$ python3 -q
>>> import numpy as np
>>> np.set_printoptions(suppress=True, linewidth=160)
>>> def rd(a):
...     return np.round(a, 2) + 0
... 
>>> m1 = np.array([[4, 6, 4, 1, 6, 4, 2, 5],
...     [6, 0, 1, 2, 2, 4, 4, 4],
...     [4, 1, 4, 6, 2, 3, 2, 2],
...     [1, 2, 6, 2, 5, 3, 5, 5],
...     [6, 2, 2, 5, 2, 5, 2, 3],
...     [4, 4, 3, 3, 5, 6, 4, 2],
...     [2, 4, 2, 5, 2, 4, 4, 2],
...     [5, 4, 2, 5, 3, 2, 2, 6]])
>>> evals, vecs = np.linalg.eigh(m1)
>>> rd(evals)
array([-7.65, -4.85, -0.82,  0.47,  3.01,  4.72,  5.31, 27.81])
>>> np.abs(vecs[:, -1]).round(6).argmax()
np.int64(0)
>>> rd(evals.sum()), np.trace(m1)
(np.float64(28.0), np.int64(28))
>>> rd(np.linalg.eigvalsh(m1 @ m1))
array([  0.22,   0.68,   9.05,  22.24,  23.49,  28.19,  58.5 , 773.63])
>>> th = np.radians(45)
>>> R = np.eye(8)
>>> R[3, 3] = R[1, 1] = np.cos(th)
>>> R[3, 1], R[1, 3] = -np.sin(th), np.sin(th)
>>> rd(R)
array([[ 1.  ,  0.  ,  0.  ,  0.  ,  0.  ,  0.  ,  0.  ,  0.  ],
       [ 0.  ,  0.71,  0.  ,  0.71,  0.  ,  0.  ,  0.  ,  0.  ],
       [ 0.  ,  0.  ,  1.  ,  0.  ,  0.  ,  0.  ,  0.  ,  0.  ],
       [ 0.  , -0.71,  0.  ,  0.71,  0.  ,  0.  ,  0.  ,  0.  ],
       [ 0.  ,  0.  ,  0.  ,  0.  ,  1.  ,  0.  ,  0.  ,  0.  ],
       [ 0.  ,  0.  ,  0.  ,  0.  ,  0.  ,  1.  ,  0.  ,  0.  ],
       [ 0.  ,  0.  ,  0.  ,  0.  ,  0.  ,  0.  ,  1.  ,  0.  ],
       [ 0.  ,  0.  ,  0.  ,  0.  ,  0.  ,  0.  ,  0.  ,  1.  ]])
>>> B = m1 @ R.T
>>> rd(np.linalg.det(R)), rd(np.trace(R))
(np.float64(1.0), np.float64(7.41))
>>> rd(np.abs(B - m1).max(axis=0))
array([0.  , 3.95, 0.  , 4.54, 0.  , 0.  , 0.  , 0.  ])
>>> rd(np.linalg.svd(m1, compute_uv=False)), rd(np.linalg.svd(B, compute_uv=False))
(array([27.81,  7.65,  5.31,  4.85,  4.72,  3.01,  0.82,  0.47]), array([27.81,  7.65,  5.31,  4.85,  4.72,  3.01,  0.82,  0.47]))
>>> gram = R.T @ R
>>> rd(np.linalg.eigvalsh(gram)[::-1])
array([1., 1., 1., 1., 1., 1., 1., 1.])
>>> data = np.load("layer7.npy")
>>> data
array([[0, 3, 1, 0, 1],
       [0, 0, 0, 0, 3],
       [0, 0, 0, 2, 2],
       [0, 0, 0, 0, 2],
       [0, 0, 0, 0, 0]])
>>> rng = np.random.default_rng(9)
>>> lab = rng.permutation(5)
>>> lab
array([4, 3, 0, 2, 1])
>>> B = data[lab][:, lab]
>>> rd(np.sort(np.abs(np.linalg.eigvals(B))))
array([0., 0., 0., 0., 0.])
>>> np.diag(B)
array([0, 0, 0, 0, 0])
>>> X = np.load("w.npy")
>>> X
array([[ 2.5 , -1.37, -4.11],
       [-3.8 , -0.99,  3.1 ],
       [-4.05, -0.14, -2.93],
       [ 0.65, -4.55, -1.97],
       [ 1.91,  2.92, -3.58],
       [-2.92, -3.98,  0.83],
       [ 3.13,  0.24, -3.89],
       [ 1.8 ,  0.18,  4.66],
       [-4.07,  1.54, -2.47],
       [ 1.88, -4.45,  1.28],
       [-4.91, -0.08,  0.93],
       [ 0.85,  4.83,  0.97],
       [ 0.22, -2.48, -4.34],
       [ 0.87, -2.3 ,  4.35],
       [ 0.9 , -1.16, -4.78],
       [-1.21,  4.41,  2.03],
       [-2.77,  0.06, -4.16],
       [ 3.68, -2.76, -1.96],
       [-2.  ,  2.99, -3.48],
       [ 3.99,  3.02, -0.08],
       [ 4.42, -2.32, -0.15],
       [-1.92,  4.17,  1.98],
       [ 1.75,  0.19,  4.68],
       [ 0.19, -4.95,  0.71],
       [ 3.21,  3.83, -0.1 ],
       [-2.49, -2.9 , -3.23],
       [-2.52,  4.29,  0.49],
       [ 2.56,  1.5 ,  4.03],
       [-3.66,  2.9 ,  1.78]])
>>> def softmax(z):
...     e = np.exp(z - z.max(axis=-1, keepdims=True))
...     return e / e.sum(axis=-1, keepdims=True)
... 
>>> rd(softmax(X).sum(axis=1))
array([1., 1., 1., 1., 1., 1., 1., 1., 1., 1., 1., 1., 1., 1., 1., 1., 1., 1., 1., 1., 1., 1., 1., 1., 1., 1., 1., 1., 1.])
>>> rd(softmax(10 * X[24]))
array([0., 1., 0.])
>>> rd(softmax(X[24] + 5))
array([0.35, 0.64, 0.01])
>>> scores = X @ X.T / np.sqrt(3)
>>> rd(softmax(scores)[24] @ X)
array([ 3.36,  3.57, -0.05])
>>> softmax(scores).round(6).argmax(axis=1)
array([ 0,  1,  2,  3,  4,  5,  6, 22,  8,  9, 10, 11, 12, 13, 14, 15, 16, 17, 18, 19, 20, 21, 22, 23, 24, 25, 26, 27, 28])
>>> rd(np.linalg.eigvalsh(m1).min())
np.float64(-7.65)
>>> np.all(np.linalg.eigvalsh(m1) > 0)
np.False_
>>> gram = np.cov(X, rowvar=False)
>>> np.argsort(-X.std(axis=0).round(6), kind="stable")
array([1, 2, 0])
>>> rd(np.linalg.eigvalsh(gram)[::-1])
array([10.2 ,  8.49,  7.08])
>>> B = X / np.linalg.norm(X, axis=1, keepdims=True)
>>> gram = B @ B.T
>>> (gram - 2 * np.eye(29)).round(6).argmax(axis=1)
array([ 6, 10,  8, 23,  6, 23,  0, 22,  2, 23,  1, 15, 14, 22, 12, 21,  2, 20,  8, 24, 17, 15,  7,  9, 19, 12, 21,  7, 21])
>>> B = np.c_[X[:, :2] @ np.array([[1, 1], [3, 4]]), np.array([-4, 2, -4, -5, -2, -2, -1, 5, 2, -3, 1, -2, -2, -1, 4, -1, 0, -4, -1, -4, 4, 2, 3, 3, 1, -2, 3, 5, 4])]
>>> rd(B)
array([[ -1.61,  -2.98,  -4.  ],
       [ -6.77,  -7.76,   2.  ],
       [ -4.47,  -4.61,  -4.  ],
       [-13.  , -17.55,  -5.  ],
       [ 10.67,  13.59,  -2.  ],
       [-14.86, -18.84,  -2.  ],
       [  3.85,   4.09,  -1.  ],
       [  2.34,   2.52,   5.  ],
       [  0.55,   2.09,   2.  ],
       [-11.47, -15.92,  -3.  ],
       [ -5.15,  -5.23,   1.  ],
       [ 15.34,  20.17,  -2.  ],
       [ -7.22,  -9.7 ,  -2.  ],
       [ -6.03,  -8.33,  -1.  ],
       [ -2.58,  -3.74,   4.  ],
       [ 12.02,  16.43,  -1.  ],
       [ -2.59,  -2.53,   0.  ],
       [ -4.6 ,  -7.36,  -4.  ],
       [  6.97,   9.96,  -1.  ],
       [ 13.05,  16.07,  -4.  ],
       [ -2.54,  -4.86,   4.  ],
       [ 10.59,  14.76,   2.  ],
       [  2.32,   2.51,   3.  ],
       [-14.66, -19.61,   3.  ],
       [ 14.7 ,  18.53,   1.  ],
       [-11.19, -14.09,  -2.  ],
       [ 10.35,  14.64,   3.  ],
       [  7.06,   8.56,   5.  ],
       [  5.04,   7.94,   4.  ]])
>>> rd(np.linalg.lstsq(X, B[:, 0])[0])
array([1., 3., 0.])
>>> np.linalg.matrix_rank(np.c_[X, B])
np.int64(4)
>>> rd(np.linalg.norm(np.linalg.qr(X)[0].T @ B, axis=0) ** 2 / ((B ** 2).sum(axis=0) + 1e-12))
array([1.  , 1.  , 0.24])
>>> np.linalg.matrix_rank(B)
np.int64(3)
>>> rd(np.linalg.norm(B - X @ np.linalg.lstsq(X, B)[0], axis=0))
array([ 0.  ,  0.  , 14.07])
>>> A = np.array([[1.0, 0.7, 0.49], [0.7, 1.0, 0.7], [0.49, 0.7, 1.0]])
>>> evals, vecs = np.linalg.eigh(A)
>>> evals.sum(), np.trace(A)
(np.float64(3.0), np.float64(3.0))
>>> rd(np.abs(vecs[:, -1]))
array([0.56, 0.62, 0.56])
>>> rd(vecs.T @ vecs)
array([[1., 0., 0.],
       [0., 1., 0.],
       [0., 0., 1.]])
>>> rd(np.linalg.eigvalsh(A + -2 * np.eye(3)))
array([-1.77, -1.49,  0.26])
>>> rd(evals)
array([0.23, 0.51, 2.26])
>>> evals, vecs = np.linalg.eigh(A)
>>> x = np.array([0, 4, 2])
>>> rd(vecs * np.abs(evals) @ vecs.T)
array([[1.  , 0.7 , 0.49],
       [0.7 , 1.  , 0.7 ],
       [0.49, 0.7 , 1.  ]])
>>> x @ A @ x / (x @ x), rd(evals[0]), rd(evals[-1])
(np.float64(1.56), np.float64(0.23), np.float64(2.26))
>>> rd(x @ A @ x)
np.float64(31.2)
>>> J = np.load("run11.npy")
>>> J
array([[ 2,  0,  2,  0,  2,  0],
       [-5,  4, -5,  4, -5,  4],
       [-1,  2, -1,  2, -1,  2],
       [ 2,  0,  2,  0,  2,  0],
       [-5,  4, -5,  4, -5,  4],
       [-1,  2, -1,  2, -1,  2]])
>>> x = np.array([3, 4, 0, 5, 5, 0])
>>> h = np.maximum(J @ x, 0)
>>> rd(np.tanh(J @ x))
array([ 1., -1.,  1.,  1., -1.,  1.])
>>> J * (h > 1e-9)[:, None]
array([[ 2,  0,  2,  0,  2,  0],
       [ 0,  0,  0,  0,  0,  0],
       [-1,  2, -1,  2, -1,  2],
       [ 2,  0,  2,  0,  2,  0],
       [ 0,  0,  0,  0,  0,  0],
       [-1,  2, -1,  2, -1,  2]])
>>> np.flatnonzero(h > 1e-9)
array([0, 2, 3, 5])
>>> np.trace(J)
np.int64(2)
>>> (J - J.T) / 2
array([[ 0. ,  2.5,  1.5, -1. ,  3.5,  0.5],
       [-2.5,  0. , -3.5,  2. , -4.5,  1. ],
       [-1.5,  3.5,  0. ,  0. ,  2. ,  1.5],
       [ 1. , -2. ,  0. ,  0. , -1. , -1. ],
       [-3.5,  4.5, -2. ,  1. ,  0. ,  2.5],
       [-0.5, -1. , -1.5,  1. , -2.5,  0. ]])
>>> np.linalg.matrix_power(J, 4)
array([[-32,  48, -32,  48, -32,  48],
       [ 16, -24,  16, -24,  16, -24],
       [-16,  24, -16,  24, -16,  24],
       [-32,  48, -32,  48, -32,  48],
       [ 16, -24,  16, -24,  16, -24],
       [-16,  24, -16,  24, -16,  24]])
>>> (J + J.T) / 2
array([[ 2. , -2.5,  0.5,  1. , -1.5, -0.5],
       [-2.5,  4. , -1.5,  2. , -0.5,  3. ],
       [ 0.5, -1.5, -1. ,  2. , -3. ,  0.5],
       [ 1. ,  2. ,  2. ,  0. ,  3. ,  1. ],
       [-1.5, -0.5, -3. ,  3. , -5. ,  1.5],
       [-0.5,  3. ,  0.5,  1. ,  1.5,  2. ]])
>>> J @ J
array([[-8, 12, -8, 12, -8, 12],
       [ 4, -6,  4, -6,  4, -6],
       [-4,  6, -4,  6, -4,  6],
       [-8, 12, -8, 12, -8, 12],
       [ 4, -6,  4, -6,  4, -6],
       [-4,  6, -4,  6, -4,  6]])
>>> rd(np.linalg.det(J))
np.float64(0.0)
>>> E = np.load("x.npy")
>>> E
array([[ 0,  0,  2,  2,  0],
       [ 0,  1,  0,  0,  0],
       [ 0,  0,  0,  0,  0],
       [ 0, -2,  0,  0,  0],
       [ 0,  0,  0,  0,  0],
       [ 0,  0,  0,  0,  0],
       [-3,  0,  0,  2,  0],
       [ 0,  0,  0, -2,  0]])
>>> rk = np.linalg.matrix_rank(E)
>>> rk
np.int64(4)
>>> null = np.linalg.svd(E)[2][rk:].T
>>> null.shape
(5, 1)
>>> np.linalg.matrix_rank(E.T @ E), np.linalg.matrix_rank(E @ E.T)
(np.int64(4), np.int64(4))
>>> null @ null.T
array([[0., 0., 0., 0., 0.],
       [0., 0., 0., 0., 0.],
       [0., 0., 0., 0., 0.],
       [0., 0., 0., 0., 0.],
       [0., 0., 0., 0., 1.]])
>>> [int(np.linalg.matrix_rank(np.delete(E, i, axis=0))) for i in range(8)]
[3, 4, 4, 4, 4, 4, 3, 3]
>>> null[:, 0] / null[np.abs(null[:, 0]).round(6).argmax(), 0]
array([0., 0., 0., 0., 1.])
>>> E @ null
array([[0.],
       [0.],
       [0.],
       [0.],
       [0.],
       [0.],
       [0.],
       [0.]])
>>> [int(np.linalg.matrix_rank(E[:, :j + 1])) for j in range(5)]
[1, 2, 3, 4, 4]
>>> np.allclose(E[:-1].T @ np.linalg.lstsq(E[:-1].T, E[-1])[0], E[-1])
False
>>> rd(np.trace(np.linalg.pinv(E) @ E))
np.float64(4.0)
